In [1]: import numpy as np

In [2]: np.set_printoptions(suppress=True, linewidth=120)

In [3]: F = np.array([[6.0, 1.0, 1.0, 1.0, 1.0],
   ...:     [1.0, 6.0, 1.0, 1.0, 1.0],
   ...:     [1.0, 1.0, 6.0, 1.0, 1.0],
   ...:     [1.0, 1.0, 1.0, 6.0, 1.0],
   ...:     [1.0, 1.0, 1.0, 1.0, 6.0]])

In [4]: Q = F.astype(float).copy()

In [5]: for j in range(5):
   ...:     Q[:, j] -= Q[:, :j] @ (Q[:, :j].T @ Q[:, j])
   ...:     Q[:, j] /= np.linalg.norm(Q[:, j])
   ...: 

In [6]: Q.round(2)
Out[6]: 
array([[ 0.95, -0.21, -0.16, -0.13, -0.11],
       [ 0.16,  0.96, -0.16, -0.13, -0.11],
       [ 0.16,  0.11,  0.97, -0.13, -0.11],
       [ 0.16,  0.11,  0.08,  0.97, -0.11],
       [ 0.16,  0.11,  0.08,  0.06,  0.98]])

In [7]: np.round(Q.T @ F, 2) + 0
Out[7]: 
array([[6.32, 2.37, 2.37, 2.37, 2.37],
       [0.  , 5.86, 1.6 , 1.6 , 1.6 ],
       [0.  , 0.  , 5.64, 1.21, 1.21],
       [0.  , 0.  , 0.  , 5.51, 0.97],
       [0.  , 0.  , 0.  , 0.  , 5.42]])

In [8]: r0 = np.array([3, 4, 5]) + 0.5

In [9]: E = np.outer(r0, r0) / (r0 @ r0)

In [10]: E.round(2)
Out[10]: 
array([[0.2 , 0.25, 0.31],
       [0.25, 0.32, 0.39],
       [0.31, 0.39, 0.48]])

In [11]: proj = np.triu(np.array([[1, 2, 2], [2, 0, 1], [0, 1, 1]]), 1) + np.eye(3)

In [12]: B = proj @ E @ np.linalg.inv(proj)

In [13]: np.round(proj @ E - E @ proj, 2)
Out[13]: 
array([[ 1.12,  1.04,  1.11],
       [ 0.31, -0.11, -0.34],
       [ 0.  , -0.61, -1.01]])

In [14]: round(np.linalg.det(B), 2)
Out[14]: np.float64(0.0)

In [15]: blk = np.stack([E, -3 * E, E[::-1]])

In [16]: np.linalg.matrix_rank(blk)
Out[16]: array([1, 1, 1])

In [17]: np.round(np.linalg.norm(blk, axis=(1, 2)), 2)
Out[17]: array([1., 3., 1.])

In [18]: blk.shape
Out[18]: (3, 3, 3)

In [19]: J = np.array([[1.0, 0.5, 0.25, 0.12],
    ...:     [0.5, 1.0, 0.5, 0.25],
    ...:     [0.25, 0.5, 1.0, 0.5],
    ...:     [0.12, 0.25, 0.5, 1.0]])

In [20]: J
Out[20]: 
array([[1.  , 0.5 , 0.25, 0.12],
       [0.5 , 1.  , 0.5 , 0.25],
       [0.25, 0.5 , 1.  , 0.5 ],
       [0.12, 0.25, 0.5 , 1.  ]])

In [21]: np.round(np.sort(np.abs(np.linalg.eigvals(E))), 2) + 0
Out[21]: array([0., 0., 1.])

In [22]: np.round(np.linalg.matrix_power(E, 4), 2)
Out[22]: 
array([[0.2 , 0.25, 0.31],
       [0.25, 0.32, 0.39],
       [0.31, 0.39, 0.48]])

In [23]: round(np.linalg.det(E), 2)
Out[23]: np.float64(-0.0)

In [24]: round(float(np.abs(np.linalg.eigvals(E)).max()), 2)
Out[24]: 1.0

In [25]: np.allclose(E, E.T)
Out[25]: True

In [26]: np.trace(E)
Out[26]: np.float64(1.0)

In [27]: (E - E.T) / 2
Out[27]: 
array([[0., 0., 0.],
       [0., 0., 0.],
       [0., 0., 0.]])

In [28]: assert E == E.T
ValueError: The truth value of an array with more than one element is ambiguous. Use a.any() or a.all()


In [29]: x0 = np.ones(4)

In [30]: for _ in range(6):
    ...:     x0 = J @ x0
    ...:     x0 /= np.linalg.norm(x0)
    ...:     print(round(x0 @ J @ x0, 2))
    ...: 
2.08
2.08
2.08
2.08
2.08
2.08

In [31]: x0.round(2)
Out[31]: array([0.43, 0.56, 0.56, 0.43])

In [32]: J - J[0]
Out[32]: 
array([[ 0.  ,  0.  ,  0.  ,  0.  ],
       [-0.5 ,  0.5 ,  0.25,  0.13],
       [-0.75,  0.  ,  0.75,  0.38],
       [-0.88, -0.25,  0.25,  0.88]])

In [33]: np.count_nonzero(J)
Out[33]: np.int64(16)

In [34]: np.linalg.rank(J)
AttributeError: module 'numpy.linalg' has no attribute 'rank'


In [35]: np.round(np.linalg.svd(J, compute_uv=False), 2)
Out[35]: array([2.08, 1.  , 0.54, 0.38])

In [36]: np.zeros(4, 4)
TypeError: Cannot interpret '4' as a data type


In [37]: Lm = np.linalg.cholesky(J)

In [38]: J / np.sqrt(np.outer(np.diag(J), np.diag(J)))
Out[38]: 
array([[1.  , 0.5 , 0.25, 0.12],
       [0.5 , 1.  , 0.5 , 0.25],
       [0.25, 0.5 , 1.  , 0.5 ],
       [0.12, 0.25, 0.5 , 1.  ]])

In [39]: np.linalg.eigvalsh(J).min() > 0
Out[39]: np.True_

In [40]: np.round(np.prod(np.diag(Lm)) ** 2, 2), round(np.linalg.det(J), 2)
Out[40]: (np.float64(0.42), np.float64(0.42))

In [41]: np.round(np.diag(Lm) ** 2, 2)
Out[41]: array([1.  , 0.75, 0.75, 0.75])

In [42]: np.round(np.linalg.norm(J, 1), 2), round(float(np.linalg.norm(J, np.inf)), 2)
Out[42]: (np.float64(2.25), 2.25)

In [43]: round(np.linalg.norm(J) ** 2 / np.linalg.norm(J, 2) ** 2, 2)
Out[43]: np.float64(1.33)

In [44]: J[3] @ J[0]
Out[44]: np.float64(0.49)

In [45]: W0 = np.load("block13.npy")

In [46]: W0
Out[46]: 
array([[2, 3, 3, 6],
       [0, 2, 2, 3],
       [1, 3, 4, 2],
       [0, 0, 0, 0],
       [0, 1, 3, 0],
       [0, 2, 2, 3],
       [1, 2, 1, 2],
       [1, 2, 1, 2],
       [1, 4, 3, 5],
       [0, 3, 5, 3],
       [1, 2, 1, 2],
       [0, 0, 0, 0],
       [2, 1, 1, 3],
       [0, 0, 0, 0],
       [3, 5, 4, 8],
       [2, 1, 1, 3],
       [1, 3, 4, 2],
       [2, 1, 1, 3],
       [0, 0, 0, 0],
       [0, 2, 2, 3]])

In [47]: # rows 1 and 5 are equal

In [48]: basis = W0[[10, 12]].astype(float)

In [49]: for _ in range(6):
    ...:     idx = np.linalg.norm(W0[:, None] - basis, axis=-1).argmin(axis=1)
    ...:     basis = np.array([W0[idx == j].mean(axis=0) for j in range(2)])
    ...: 

In [50]: idx
Out[50]: array([1, 0, 0, 0, 0, 0, 0, 0, 1, 0, 0, 0, 0, 0, 1, 0, 0, 0, 0, 0])

In [51]: np.abs(basis[1] - basis[0]).argmax()
Out[51]: np.int64(3)

In [52]: G = np.cov(W0, rowvar=False)

In [53]: np.round(np.linalg.eigvalsh(G)[::-1], 2)
Out[53]: array([7.45, 1.63, 0.32, 0.17])

In [54]: np.round(np.polyfit(W0[:, 0], W0[:, 2], 1), 2)
Out[54]: array([0.34, 1.61])

In [55]: dist = np.linalg.norm(W0[:, None] - W0[None], axis=-1)

In [56]: np.flatnonzero(dist[10] < dist.mean() / 2)
Out[56]: array([ 1,  5,  6,  7, 10, 12, 15, 17, 19])

In [57]: dist.shape
Out[57]: (20, 20)

In [58]: x0 = np.array([1, 0, 1, 1])

In [59]: rhs = W0 @ x0

In [60]: np.round(np.linalg.solve(W0.T @ W0, W0.T @ rhs), 2) + 0
Out[60]: array([1., 0., 1., 1.])

In [61]: np.linalg.solve(W0, rhs)
LinAlgError: Last 2 dimensions of the array must be square


In [62]: rhs
Out[62]: array([11,  5,  7,  0,  3,  5,  4,  4,  9,  8,  4,  0,  6,  0, 15,  6,  7,  6,  0,  5])

In [63]: np.round(np.linalg.lstsq(W0, rhs)[0], 2) + 0
Out[63]: array([1., 0., 1., 1.])

In [64]: rng = np.random.default_rng(27916)

In [65]: rhs = rhs + 0.02 * rng.normal(size=20)

In [66]: rhs.round(2) + 0
Out[66]: 
array([11.  ,  5.  ,  7.01,  0.02,  3.01,  4.97,  4.03,  3.96,  9.03,  8.02,  4.01,  0.02,  6.01, -0.01, 15.  ,  6.03,
        7.  ,  6.  ,  0.  ,  5.  ])

In [67]: beta, *_ = np.linalg.lstsq(W0, rhs)

In [68]: beta.round()
Out[68]: array([ 1., -0.,  1.,  1.])

In [69]: A = np.load("layer8.npy")

In [70]: A
Out[70]: 
array([[0, 7, 1],
       [0, 0, 1],
       [0, 0, 0]])

In [71]: # triangular: eigenvalues sit on the diagonal

In [72]: np.linalg.matrix_rank(A, rtol=0.1)
Out[72]: np.int64(2)

In [73]: round(np.linalg.norm(A, 2) / np.linalg.norm(A), 2)
Out[73]: np.float64(0.99)

In [74]: blk = np.stack([A, 3 * A, A[::-1]])

In [75]: blk.shape
Out[75]: (3, 3, 3)

In [76]: blk.sum(axis=0)
Out[76]: 
array([[ 0, 28,  4],
       [ 0,  0,  5],
       [ 0,  7,  1]])

In [77]: np.round(np.linalg.norm(blk, axis=(1, 2)), 2)
Out[77]: array([ 7.14, 21.42,  7.14])

In [78]: basis = np.array([[-5, 7, -6], [-3, 6, -7], [8, -2, -5]])

In [79]: X = (rng.random((14, 3)) < 0.25) @ basis

In [80]: X
Out[80]: 
array([[  8,  -2,  -5],
       [ -8,  13, -13],
       [ -8,  13, -13],
       [ -3,   6,  -7],
       [ -5,   7,  -6],
       [  8,  -2,  -5],
       [ -3,   6,  -7],
       [  0,   0,   0],
       [  5,   4, -12],
       [  0,   0,   0],
       [  0,   0,   0],
       [  5,   4, -12],
       [  0,   0,   0],
       [ -8,  13, -13]])

In [81]: idx = X[:, 2] > np.median(X[:, 2])

In [82]: r0 = X[idx].mean(axis=0) - X[~idx].mean(axis=0)

In [83]: round(float((((X - X.mean(axis=0)) @ r0 > 0) == idx).mean()), 2)
Out[83]: 0.93

In [84]: def softmax(z):
    ...:     e = np.exp(z - z.max(axis=-1, keepdims=True))
    ...:     return e / e.sum(axis=-1, keepdims=True)
    ...: 

In [85]: np.round(softmax(10 * A[1]), 2) + 0
Out[85]: array([0., 0., 1.])

In [86]: np.round(softmax(A[1]), 2)
Out[86]: array([0.21, 0.21, 0.58])

In [87]: np.round(softmax(A[1] + 5), 2)
Out[87]: array([0.21, 0.21, 0.58])

In [88]: S = A @ A.T / np.sqrt(3)

In [89]: np.round(softmax(S), 2) + 0
Out[89]: 
array([[1.  , 0.  , 0.  ],
       [0.39, 0.39, 0.22],
       [0.33, 0.33, 0.33]])

In [90]: softmax(S).round(6).argmax(axis=1)
Out[90]: array([0, 0, 0])

In [91]: np.round(softmax(S + np.triu(np.full(S.shape, -np.inf), 1)), 2)
Out[91]: 
array([[1.  , 0.  , 0.  ],
       [0.5 , 0.5 , 0.  ],
       [0.33, 0.33, 0.33]])

In [92]: np.round(softmax(S)[1] @ A, 2)
Out[92]: array([0.  , 2.73, 0.78])

In [93]: Uu, sv, Vt = np.linalg.svd(X)

In [94]: np.argmax(sv[:-1] / (sv[1:] + 1e-6)) + 1
Out[94]: np.int64(2)

In [95]: B = Uu[:, :2] @ np.diag(sv[:2]) @ Vt[:2]

In [96]: np.round(np.linalg.norm(X - B) / np.linalg.norm(X), 2)
Out[96]: np.float64(0.01)

In [97]: np.linalg.matrix_rank(X, rtol=0.05)
Out[97]: np.int64(2)

In [98]: np.linalg.matrix_rank(B)
Out[98]: np.int64(2)

In [99]: round(float(np.linalg.norm(X - B, 2)), 2), round(sv[2], 2)
Out[99]: (0.24, np.float64(0.24))

In [100]: B = np.c_[X[:, :1] @ np.array([[2]]), np.array([-3, 4, -2, 5, -5, -4, 4, 2, -4, 0, -5, 0, -2, -1])]

In [101]: B
Out[101]: 
array([[ 16,  -3],
       [-16,   4],
       [-16,  -2],
       [ -6,   5],
       [-10,  -5],
       [ 16,  -4],
       [ -6,   4],
       [  0,   2],
       [ 10,  -4],
       [  0,   0],
       [  0,  -5],
       [ 10,   0],
       [  0,  -2],
       [-16,  -1]])

In [102]: np.round(np.linalg.norm(B - X @ np.linalg.lstsq(X, B)[0], axis=0), 2) + 0
Out[102]: array([0.  , 8.41])

In [103]: np.round(np.linalg.norm(np.linalg.qr(X)[0].T @ B, axis=0) ** 2 / ((B ** 2).sum(axis=0) + 1e-12), 2)
Out[103]: array([1.  , 0.56])

In [104]: np.linalg.matrix_rank(np.c_[X, B])
Out[104]: np.int64(4)

In [105]: np.linalg.matrix_rank(B)
Out[105]: np.int64(2)

In [106]: Ac = X - X.mean(axis=0)

In [107]: Uu, sv, Vt = np.linalg.svd(Ac, full_matrices=False)

In [108]: np.round(Vt[0] * np.sign(Vt[0, np.abs(Vt[0]).argmax()]), 2)
Out[108]: array([-0.57,  0.66, -0.49])

In [109]: np.round(Ac.mean(axis=0), 2) + 0
Out[109]: array([0., 0., 0.])

In [110]: np.abs(Vt[0]).argmax()
Out[110]: np.int64(1)

In [111]: (np.sign(Uu[:, 0]) == np.sign(Uu[0, 0])).astype(int)
Out[111]: array([1, 0, 0, 0, 0, 1, 0, 1, 1, 1, 1, 1, 1, 0])

In [112]: arr = np.load("out18.npy")

In [113]: arr
Out[113]: 
array([[3., 0., 2.],
       [0., 3., 0.],
       [2., 0., 3.]])

In [114]: # equal to its transpose

In [115]: w, V = np.linalg.eig(arr)

In [116]: np.round(np.sort(np.linalg.eigvals(arr.T)), 2)
Out[116]: array([1., 3., 5.])

In [117]: np.round(arr @ V[:, 0] - w[0] * V[:, 0], 2) + 0
Out[117]: array([0., 0., 0.])

In [118]: w.round(2)
Out[118]: array([5., 1., 3.])

In [119]: round(float(np.prod(w)), 2)
Out[119]: 15.0

In [120]: x0 = np.array([-1, 1, 0])

In [121]: rhs = arr @ x0

In [122]: rhs
Out[122]: array([-3.,  3., -2.])

In [123]: np.round(np.linalg.solve(arr, rhs + arr[:, 1]), 2) + 0
Out[123]: array([-1.,  2.,  0.])

In [124]: np.round(np.linalg.solve(arr.T, arr[1]), 2)
Out[124]: array([0., 1., 0.])

In [125]: round(float(np.linalg.det(arr)), 2)
Out[125]: 15.0

In [126]: np.flatnonzero(np.linalg.matrix_power((arr != 0) + (arr.T != 0) + np.eye(3), 3)[0])
Out[126]: array([0, 2])

In [127]: (arr != 0).astype(int)
Out[127]: 
array([[1, 0, 1],
       [0, 1, 0],
       [1, 0, 1]])

In [128]: r0 = np.array([-3, 1, 0, -2])

In [129]: feats = r0[np.abs(np.subtract.outer(np.arange(4), np.arange(4)))]

In [130]: feats
Out[130]: 
array([[-3,  1,  0, -2],
       [ 1, -3,  1,  0],
       [ 0,  1, -3,  1],
       [-2,  0,  1, -3]])

In [131]: # symmetric, so the eigenvalues are real

In [132]: Q, V = np.linalg.qr(feats[:, :2])[0], np.linalg.qr(feats[:, 2:])[0]

In [133]: sv = np.linalg.svd(Q.T @ V, compute_uv=False)

In [134]: sv.round(2)
Out[134]: array([0.95, 0.65])

In [135]: round(np.linalg.norm(Q @ Q.T - V @ V.T, 2), 2)
Out[135]: np.float64(0.76)

In [136]: (sv > 0.9).sum()
Out[136]: np.int64(1)
